$ python -q
>>> import numpy as np
>>> import numpy.linalg as la
>>> np.set_printoptions(precision=2, suppress=True, linewidth=120)
>>> rd = lambda a: np.round(a, 2) + 0
>>> F = np.array([[7, -7, 0, 0], [-2, 7, 0, 0], [0, 0, 7, -7], [0, 0, -2, 7]])
>>> rng = np.random.default_rng(50396)
>>> idx = rng.permutation(4)
>>> idx
array([0, 3, 1, 2])
>>> out = F[idx][:, idx]
>>> np.trace(out)
np.int64(28)
>>> np.allclose(out, F)
False
>>> arr = np.load("data.npy")
>>> arr
array([[ 0,  0,  0],
       [ 0,  0,  0],
       [ 4,  6,  4],
       [ 4,  6,  4],
       [14, 10,  6],
       [ 0,  0,  0],
       [ 6,  0,  0],
       [ 3, 10,  8],
       [ 6,  0,  0],
       [ 8, 12,  9],
       [ 0,  0,  0]])
>>> def softmax(z):
...     e = np.exp(z - z.max(axis=-1, keepdims=True))
...     return e / e.sum(axis=-1, keepdims=True)
... 
>>> rd(softmax(arr[0] + -2))
array([0.33, 0.33, 0.33])
>>> rd(softmax(arr[0]))
array([0.33, 0.33, 0.33])
>>> rd(softmax(arr).sum(axis=1))
array([1., 1., 1., 1., 1., 1., 1., 1., 1., 1., 1.])
>>> att = arr @ arr.T / np.sqrt(3)
>>> rd(softmax(att)[0] @ arr)
array([4.09, 4.  , 2.82])
>>> rd(softmax(att))
array([[0.09, 0.09, 0.09, 0.09, 0.09, 0.09, 0.09, 0.09, 0.09, 0.09, 0.09],
       [0.09, 0.09, 0.09, 0.09, 0.09, 0.09, 0.09, 0.09, 0.09, 0.09, 0.09],
       [0.  , 0.  , 0.  , 0.  , 0.5 , 0.  , 0.  , 0.  , 0.  , 0.5 , 0.  ],
       [0.  , 0.  , 0.  , 0.  , 0.5 , 0.  , 0.  , 0.  , 0.  , 0.5 , 0.  ],
       [0.  , 0.  , 0.  , 0.  , 1.  , 0.  , 0.  , 0.  , 0.  , 0.  , 0.  ],
       [0.09, 0.09, 0.09, 0.09, 0.09, 0.09, 0.09, 0.09, 0.09, 0.09, 0.09],
       [0.  , 0.  , 0.  , 0.  , 1.  , 0.  , 0.  , 0.  , 0.  , 0.  , 0.  ],
       [0.  , 0.  , 0.  , 0.  , 0.  , 0.  , 0.  , 0.  , 0.  , 1.  , 0.  ],
       [0.  , 0.  , 0.  , 0.  , 1.  , 0.  , 0.  , 0.  , 0.  , 0.  , 0.  ],
       [0.  , 0.  , 0.  , 0.  , 0.15, 0.  , 0.  , 0.  , 0.  , 0.85, 0.  ],
       [0.09, 0.09, 0.09, 0.09, 0.09, 0.09, 0.09, 0.09, 0.09, 0.09, 0.09]])
>>> softmax(att).round(6).argmax(axis=1)
array([0, 0, 4, 4, 4, 0, 4, 9, 4, 9, 0])
